% python3 -q
>>> import numpy as np
>>> import numpy.linalg as la
>>> np.set_printoptions(precision=2, suppress=True, linewidth=160, legacy="1.25")
>>> E = np.loadtxt("dump.csv", delimiter=",")
>>> E
array([[ 1.16, -1.74, -0.05,  1.21, -1.69],
       [ 0.49, -0.61, -0.05,  0.51, -0.68],
       [ 1.35, -2.13,  0.08,  1.47, -2.05],
       [-1.04,  1.6 , -0.03, -1.08,  1.73],
       [-0.14,  0.28,  0.06, -0.14,  0.22],
       [-1.25,  1.98, -0.01, -1.41,  1.85],
       [-2.34,  3.47, -0.09, -2.28,  3.38],
       [-1.85,  2.79, -0.05, -1.84,  2.68],
       [-6.45,  9.65,  0.01, -6.44,  9.65],
       [-1.49,  2.3 , -0.01, -1.41,  2.26],
       [-3.28,  4.89,  0.04, -3.28,  4.86],
       [-0.85,  1.24, -0.04, -0.8 ,  1.3 ],
       [-1.73,  2.7 , -0.03, -1.66,  2.65],
       [ 0.57, -0.82,  0.03,  0.57, -0.8 ],
       [-1.28,  1.89, -0.04, -1.23,  1.9 ],
       [-1.09,  1.67,  0.03, -1.04,  1.62],
       [-2.03,  3.13, -0.07, -2.1 ,  3.13],
       [ 3.99, -5.88,  0.03,  3.96, -5.86],
       [-1.35,  2.03,  0.05, -1.38,  1.99],
       [ 4.04, -6.19,  0.03,  4.13, -6.12],
       [-1.23,  1.89, -0.07, -1.23,  1.99],
       [-0.32,  0.68,  0.01, -0.32,  0.57],
       [ 0.84, -1.19,  0.  ,  0.75, -1.17],
       [-1.25,  1.83,  0.08, -1.32,  1.87],
       [-0.69,  1.14,  0.  , -0.66,  1.13],
       [ 3.32, -4.95,  0.04,  3.31, -5.01]])
>>> Xc = (E - E.mean(axis=0)) / E.std(axis=0)
>>> np.argwhere(np.abs(Xc) > 2)
array([[ 8,  0],
       [ 8,  1],
       [ 8,  3],
       [ 8,  4],
       [17,  0],
       [17,  1],
       [17,  3],
       [17,  4],
       [19,  0],
       [19,  1],
       [19,  3],
       [19,  4]])
>>> beta = la.lstsq(np.delete(Xc, 0, axis=1), Xc[:, 0])[0]
>>> np.abs(beta).argmax()
3
>>> r0 = np.array([3, -2, 2, 1, 0, -3, 1])
>>> m1 = r0[np.abs(np.subtract.outer(np.arange(7), np.arange(7)))]
>>> m1
array([[ 3, -2,  2,  1,  0, -3,  1],
       [-2,  3, -2,  2,  1,  0, -3],
       [ 2, -2,  3, -2,  2,  1,  0],
       [ 1,  2, -2,  3, -2,  2,  1],
       [ 0,  1,  2, -2,  3, -2,  2],
       [-3,  0,  1,  2, -2,  3, -2],
       [ 1, -3,  0,  1,  2, -2,  3]])
>>> rng = np.random.default_rng(70)
>>> lab = rng.permutation(7)
>>> lab
array([3, 0, 6, 1, 5, 2, 4])
>>> M2 = m1[lab][:, lab]
>>> np.diag(M2)
array([3, 3, 3, 3, 3, 3, 3])
>>> round(float(la.det(M2)), 2), round(float(la.det(m1[lab])), 2)
(19351.0, -19351.0)
>>> M2
array([[ 3,  1,  1,  2,  2, -2, -2],
       [ 1,  3,  1, -2, -3,  2,  0],
       [ 1,  1,  3, -3, -2,  0,  2],
       [ 2, -2, -3,  3,  0, -2,  1],
       [ 2, -3, -2,  0,  3,  1, -2],
       [-2,  2,  0, -2,  1,  3,  2],
       [-2,  0,  2,  1, -2,  2,  3]])
>>> M2 = la.inv(m1)
>>> np.round(la.slogdet(m1)[0], 2)
1.0
>>> la.det(m1) * M2
array([[ 1680.,   702.,  3001.,  2294., -1706., -2959., -1458.],
       [  702.,   708.,  -612.,  2479.,  3572.,  -338., -2959.],
       [ 3001.,  -612.,   857.,   481.,  3472.,  3572., -1706.],
       [ 2294.,  2479.,   481.,  2257.,   481.,  2479.,  2294.],
       [-1706.,  3572.,  3472.,   481.,   857.,  -612.,  3001.],
       [-2959.,  -338.,  3572.,  2479.,  -612.,   708.,   702.],
       [-1458., -2959., -1706.,  2294.,  3001.,   702.,  1680.]])
>>> (np.abs(M2) > 1e-9).astype(int)
array([[1, 1, 1, 1, 1, 1, 1],
       [1, 1, 1, 1, 1, 1, 1],
       [1, 1, 1, 1, 1, 1, 1],
       [1, 1, 1, 1, 1, 1, 1],
       [1, 1, 1, 1, 1, 1, 1],
       [1, 1, 1, 1, 1, 1, 1],
       [1, 1, 1, 1, 1, 1, 1]])
>>> vals, V = la.eigh(m1)
>>> vals
array([-3.47, -2.3 ,  2.6 ,  3.09,  5.21,  5.68, 10.19])
>>> la.eigvalsh(m1 @ m1)
array([  5.29,   6.76,   9.52,  12.07,  27.19,  32.28, 103.89])
>>> np.abs(V[:, -1])
array([0.4 , 0.41, 0.35, 0.32, 0.35, 0.41, 0.4 ])
>>> (vals > 1e-8).sum(), (vals < -1e-8).sum()
(5, 2)
>>> np.round(V.T @ m1 @ V, 2) + 0
array([[-3.47,  0.  ,  0.  ,  0.  ,  0.  ,  0.  ,  0.  ],
       [ 0.  , -2.3 ,  0.  ,  0.  ,  0.  ,  0.  ,  0.  ],
       [ 0.  ,  0.  ,  2.6 ,  0.  ,  0.  ,  0.  ,  0.  ],
       [ 0.  ,  0.  ,  0.  ,  3.09,  0.  ,  0.  ,  0.  ],
       [ 0.  ,  0.  ,  0.  ,  0.  ,  5.21,  0.  ,  0.  ],
       [ 0.  ,  0.  ,  0.  ,  0.  ,  0.  ,  5.68,  0.  ],
       [ 0.  ,  0.  ,  0.  ,  0.  ,  0.  ,  0.  , 10.19]])
>>> np.abs(V[:, -1]).round(6).argmax()
1
>>> A = np.load("out3.npy")
>>> A
array([[-0.6 ,  0.45,  0.41,  0.78,  2.41],
       [-0.92, -1.24,  0.13, -1.65,  1.8 ],
       [ 0.97,  1.19,  0.41,  1.03, -1.69],
       [ 0.41,  0.22,  1.71, -0.78,  1.44],
       [ 1.2 ,  1.2 ,  0.86,  0.38, -2.34],
       [-0.48,  0.39, -1.12,  0.73, -1.69]])
>>> r0, v = A[2], A[0]
>>> round(float(r0 @ v), 2)
-3.15
>>> p = (r0 @ v) / (r0 @ r0) * r0
>>> round(float(la.norm(r0 + v) ** 2 + la.norm(r0 - v) ** 2), 2)
27.18
>>> p
array([-0.47, -0.58, -0.2 , -0.5 ,  0.83])
>>> round(float((v - p) @ r0), 2)
-0.0
>>> v - p
array([-0.13,  1.03,  0.61,  1.28,  1.58])
>>> U, s, Vt = la.svd(A)
>>> V = Vt[:(s > 1e-8).sum()]
>>> vec = A[1] + 4 * A[3] + rng.integers(2) * np.eye(5)[0]
>>> vec
array([ 1.72, -0.36,  6.97, -4.77,  7.56])
>>> np.allclose(V.T @ V @ vec, vec)
False
>>> [round(float(x), 2) for x in la.svd(A, compute_uv=False)[:3]]
[5.38, 2.85, 2.16]
>>> la.cond(A) > 100
True
>>> la.matrix_rank(A, rtol=0.1)
4
>>> r = la.matrix_rank(A)
>>> r
4
>>> ns = la.svd(A)[2][r:].T
>>> ns.shape
(5, 1)
>>> np.round(A @ ns, 2) + 0
array([[0.],
       [0.],
       [0.],
       [0.],
       [0.],
       [0.]])
>>> X = np.load("run5.npy")
>>> X
array([[1., 0., 0.],
       [0., 1., 0.],
       [0., 0., 1.]])
>>> np.sort(np.abs(np.fft.fft(X[0]))), np.sort(la.svd(X, compute_uv=False))
(array([1., 1., 1.]), array([1., 1., 1.]))
>>> X @ np.ones(3)
array([1., 1., 1.])
>>> np.allclose(X @ X.T, X.T @ X)
True
>>> (X @ X)[0]
array([1., 0., 0.])
>>> X @ (-1.0) ** np.arange(3)
array([ 1., -1.,  1.])
>>> data = np.loadtxt("data.csv", delimiter=",")
>>> data
array([[ 2.,  1.,  0.,  2.,  0.,  0.,  0.],
       [ 1.,  0.,  1.,  1.,  0.,  0.,  0.],
       [ 1.,  1.,  0.,  1.,  2.,  0.,  0.],
       [ 0.,  0.,  2.,  0.,  0.,  0.,  0.],
       [ 0.,  2.,  2.,  1.,  1.,  0.,  0.],
       [ 0.,  0.,  0.,  0.,  0., -3., -1.],
       [ 0.,  0.,  0.,  0.,  0.,  0.,  1.]])
>>> M2 = la.inv(data)
>>> np.round(la.inv(M2), 2) + 0
array([[ 2.,  1.,  0.,  2.,  0.,  0.,  0.],
       [ 1.,  0.,  1.,  1.,  0.,  0.,  0.],
       [ 1.,  1.,  0.,  1.,  2.,  0.,  0.],
       [ 0.,  0.,  2.,  0.,  0.,  0.,  0.],
       [ 0.,  2.,  2.,  1.,  1.,  0.,  0.],
       [ 0.,  0.,  0.,  0.,  0., -3., -1.],
       [ 0.,  0.,  0.,  0.,  0.,  0.,  1.]])
>>> round(la.det(data) * la.det(M2), 2)
1.0
>>> round(la.slogdet(data)[0], 2)
1.0
>>> np.allclose(M2, data.T)
False
>>> (np.abs(M2) > 1e-9).astype(int)
array([[1, 1, 1, 1, 1, 0, 0],
       [1, 1, 0, 1, 0, 0, 0],
       [0, 0, 0, 1, 0, 0, 0],
       [1, 1, 1, 1, 1, 0, 0],
       [1, 1, 1, 1, 0, 0, 0],
       [0, 0, 0, 0, 0, 1, 1],
       [0, 0, 0, 0, 0, 0, 1]])
